$ python -q
>>> import numpy as np
>>> from numpy import linalg as LA
>>> np.set_printoptions(precision=4, suppress=True, linewidth=200, floatmode="fixed")
>>> out = np.array([[-2, -2], [-2, 1]])
>>> W0 = np.tile(out, (2, 2))
>>> print(W0)
[[-2 -2 -2 -2]
 [-2  1 -2  1]
 [-2 -2 -2 -2]
 [-2  1 -2  1]]
>>> t3 = np.stack([W0, 4 * W0, W0[::-1]])
>>> print((t3 @ W0.T).shape)
(3, 4, 4)
>>> print(np.einsum("bij,cij->bc", t3, t3))
[[ 52 208  16]
 [208 832  64]
 [ 16  64  52]]
>>> print(t3.sum(axis=0))
[[-12  -9 -12  -9]
 [-12   3 -12   3]
 [-12  -9 -12  -9]
 [-12   3 -12   3]]
>>> print(LA.norm(t3, axis=(1, 2)))
[ 7.2111 28.8444  7.2111]
>>> print(LA.matrix_rank(t3))
[2 2 2]
>>> A = np.load("block13.npy")
>>> print(A)
[[1 2 0 0]
 [0 1 2 0]
 [0 0 1 2]
 [2 0 0 1]]
>>> print(np.round(LA.det(A[::-1]), 4))
-15.0
>>> print(round(float(LA.det(A.T)), 4))
-15.0
>>> print(LA.eigvals(A))
[-1.0000+0.0000j  1.0000+2.0000j  1.0000-2.0000j  3.0000+0.0000j]
>>> print(np.einsum("ii->", A))
4
>>> print(round(float(LA.det(2 * A)), 4), round(float(LA.det(A)), 4))
-240.0 -15.0
>>> print(np.poly(A))
[  1.0000  -4.0000   6.0000  -4.0000 -15.0000]
>>> E = np.load("dump.npy")
>>> print(E)
[[5 5 3 3 3]
 [5 5 5 3 3]
 [3 5 5 5 3]
 [3 3 5 5 5]
 [3 3 3 5 5]]
>>> rng = np.random.default_rng(20)
>>> lab = rng.permutation(4)
>>> print(lab)
[0 1 3 2]
>>> out = A[lab][:, lab]
>>> print(np.sort(np.abs(LA.eigvals(out))))
[1.0000 2.2361 2.2361 3.0000]
>>> print(np.trace(out))
4
>>> print(np.allclose(out, A))
False
>>> print(np.diag(out))
[1 1 1 1]
>>> left, sigma, vt = LA.svd(E)
>>> print(sigma.round(4) + 0)
[20.2514  4.0000  2.1910  1.4424  0.0000]
>>> print(np.argmax(sigma[:-1] / (sigma[1:] + 1e-6)) + 1)
4
>>> out = left[:, :4] @ np.diag(sigma[:4]) @ vt[:4]
>>> print(round(float(LA.norm(E - out, 2)), 4), round(sigma[4], 4))
0.0 0.0
>>> print(LA.matrix_rank(E, rtol=0.05))
4
>>> print(out)
[[5.0000 5.0000 3.0000 3.0000 3.0000]
 [5.0000 5.0000 5.0000 3.0000 3.0000]
 [3.0000 5.0000 5.0000 5.0000 3.0000]
 [3.0000 3.0000 5.0000 5.0000 5.0000]
 [3.0000 3.0000 3.0000 5.0000 5.0000]]
>>> print(round(LA.norm(E - out) / LA.norm(E), 4))
0.0
>>> lab = rng.integers(0, 2, 5)
>>> F = (lab[:, None] == lab) * 4 + np.eye(5)
>>> print(F)
[[5.0000 0.0000 0.0000 4.0000 0.0000]
 [0.0000 5.0000 4.0000 0.0000 4.0000]
 [0.0000 4.0000 5.0000 0.0000 4.0000]
 [4.0000 0.0000 0.0000 5.0000 0.0000]
 [0.0000 4.0000 4.0000 0.0000 5.0000]]
>>> w, evecs = LA.eig(F)
>>> print(np.sort(LA.eigvals(F.T)))
[ 1.0000  1.0000  1.0000  9.0000 13.0000]
>>> print(w)
[ 9.0000  1.0000  1.0000 13.0000  1.0000]
>>> print(F @ evecs[:, 0] - w[0] * evecs[:, 0])
[0.0000 0.0000 0.0000 0.0000 0.0000]
>>> print(np.sort(LA.eigvals(F @ F)))
[  1.0000   1.0000   1.0000  81.0000 169.0000]
